In [1]: import numpy as np

In [2]: np.set_printoptions(suppress=True, linewidth=140)

In [3]: rd = lambda a: np.round(a, 1) + 0

In [4]: X = np.load("out17.npy")

In [5]: rd(X)
Out[5]: 
array([[-0.8,  0.4,  0.1,  0.4],
       [ 0.1,  0. , -0.8,  0.6],
       [ 0.4,  0.9,  0. ,  0. ],
       [ 0.3, -0.2,  0.6,  0.7]])

In [6]: vec = np.array([4, 2, 1, -5])

In [7]: y = X @ vec

In [8]: rd(y)
Out[8]: array([-4.4, -3.4,  3.4, -1.8])

In [9]: rd(np.linalg.solve(X.T, X[0]))
Out[9]: array([1., 0., 0., 0.])

In [10]: rd(np.linalg.solve(X, X[:, 3]))
Out[10]: array([0., 0., 0., 1.])

In [11]: rd(np.linalg.solve(X, y))
Out[11]: array([ 4.,  2.,  1., -5.])

In [12]: rd(X[:, 3] @ X[:, 0])
Out[12]: np.float64(0.0)

In [13]: rd(np.linalg.norm(X, axis=0))
Out[13]: array([1., 1., 1., 1.])

In [14]: B = np.array([[1, 0, 1], [3, 1, 2]])

In [15]: basis = np.kron(B, X)

In [16]: rd(basis)
Out[16]: 
array([[-0.8,  0.4,  0.1,  0.4,  0. ,  0. ,  0. ,  0. , -0.8,  0.4,  0.1,  0.4],
       [ 0.1,  0. , -0.8,  0.6,  0. ,  0. ,  0. ,  0. ,  0.1,  0. , -0.8,  0.6],
       [ 0.4,  0.9,  0. ,  0. ,  0. ,  0. ,  0. ,  0. ,  0.4,  0.9,  0. ,  0. ],
       [ 0.3, -0.2,  0.6,  0.7,  0. ,  0. ,  0. ,  0. ,  0.3, -0.2,  0.6,  0.7],
       [-2.5,  1.1,  0.4,  1.2, -0.8,  0.4,  0.1,  0.4, -1.6,  0.8,  0.3,  0.8],
       [ 0.4, -0.1, -2.3,  1.9,  0.1,  0. , -0.8,  0.6,  0.3, -0.1, -1.5,  1.2],
       [ 1.3,  2.7,  0.1,  0.1,  0.4,  0.9,  0. ,  0. ,  0.9,  1.8,  0.1,  0.1],
       [ 1. , -0.7,  1.9,  2. ,  0.3, -0.2,  0.6,  0.7,  0.7, -0.4,  1.2,  1.3]])

In [17]: np.linalg.matrix_rank(basis)
Out[17]: np.int64(8)

In [18]: rd(np.linalg.norm(basis, 2)), rd(np.linalg.norm(B, 2) * np.linalg.norm(X, 2))
Out[18]: (np.float64(4.0), np.float64(4.0))

In [19]: rng = np.random.default_rng(775401)

In [20]: F = rng.normal(size=(23, 3))

In [21]: F = 3 * F / np.linalg.norm(F, axis=1, keepdims=True)

In [22]: rd(F)
Out[22]: 
array([[ 1.2, -2.8,  0. ],
       [-0.7, -0.5, -2.9],
       [ 0.6, -0.5, -2.9],
       [ 1.8,  1.7,  1.7],
       [ 2.7, -0.4, -1.1],
       [ 0.6, -0.5, -2.9],
       [ 1.6, -0.4, -2.5],
       [ 2.5, -1.6, -0.5],
       [ 2.7,  1.4,  0.3],
       [ 0.7, -2.3, -1.7],
       [ 1.2, -2. , -1.8],
       [-2.6,  1.4, -0.2],
       [ 2.4,  1.4, -1.1],
       [ 0.6, -0.3, -2.9],
       [-2.2,  0.1, -2. ],
       [ 0.6, -1.8, -2.3],
       [-0.1,  3. , -0.1],
       [-1.3, -2.7,  0.5],
       [ 2.5,  1.6, -0.2],
       [-1.9,  2.3,  0.6],
       [-0.7, -0.5, -2.9],
       [ 2.9,  0.7,  0.3],
       [-0.9, -2.1, -2. ]])

In [23]: C2 = np.cov(F, rowvar=False)

In [24]: rd(np.polyfit(F[:, 0], F[:, 2], 1))
Out[24]: array([ 0.1, -1.2])

In [25]: rd(np.median(F, axis=0))
Out[25]: array([ 0.6, -0.4, -1.1])

In [26]: rd(C2)
Out[26]: 
array([[2.8, 0.1, 0.4],
       [0.1, 2.7, 0.9],
       [0.4, 0.9, 2. ]])

In [27]: rd(np.corrcoef(F.T))
Out[27]: 
array([[1. , 0. , 0.2],
       [0. , 1. , 0.4],
       [0.2, 0.4, 1. ]])

In [28]: rd(F.std(axis=0))
Out[28]: array([1.6, 1.6, 1.4])

In [29]: rd(np.corrcoef(F[:, 0], F[:, 2])[0, 1])
Out[29]: np.float64(0.2)

In [30]: Uu, sv, Vh = np.linalg.svd(F, full_matrices=False)

In [31]: np.allclose(Uu * sv @ Vh, F)
Out[31]: True

In [32]: rd(Uu.T @ Uu)
Out[32]: 
array([[1., 0., 0.],
       [0., 1., 0.],
       [0., 0., 1.]])

In [33]: rd(sv / sv[0])
Out[33]: array([1. , 0.9, 0.6])

In [34]: rd(Vh @ Vh.T)
Out[34]: 
array([[1., 0., 0.],
       [0., 1., 0.],
       [0., 0., 1.]])

In [35]: B = np.c_[F[:, :2] @ np.array([[-2, -2], [2, -3]]), np.array([-5, 1, -3, -3, 5, 0, -3, 2, -3, -3, 0, -4, 3, -2, 1, -1, 3, -1, 4, 1, -2, -2, 4])]

In [36]: rd(B)
Out[36]: 
array([[-7.9,  5.9, -5. ],
       [ 0.4,  3. ,  1. ],
       [-2.2,  0.1, -3. ],
       [-0.2, -8.7, -3. ],
       [-6.3, -4.2,  5. ],
       [-2.2,  0.5,  0. ],
       [-4. , -2.2, -3. ],
       [-8.2, -0.3,  2. ],
       [-2.6, -9.4, -3. ],
       [-6.2,  5.5, -3. ],
       [-6.5,  3.6,  0. ],
       [ 8.1,  1. , -4. ],
       [-2.2, -9. ,  3. ],
       [-1.8, -0.4, -2. ],
       [ 4.7,  4. ,  1. ],
       [-4.7,  4.2, -1. ],
       [ 6.2, -8.8,  3. ],
       [-2.8, 10.6, -1. ],
       [-1.8, -9.9,  4. ],
       [ 8.3, -3. ,  1. ],
       [ 0.3,  2.9, -2. ],
       [-4.5, -7.8, -2. ],
       [-2.3,  8. ,  4. ]])

In [37]: np.linalg.matrix_rank(np.c_[F, B])
Out[37]: np.int64(4)

In [38]: rd(np.linalg.norm(B - F @ np.linalg.lstsq(F, B)[0], axis=0))
Out[38]: array([ 0. ,  0. , 13.2])
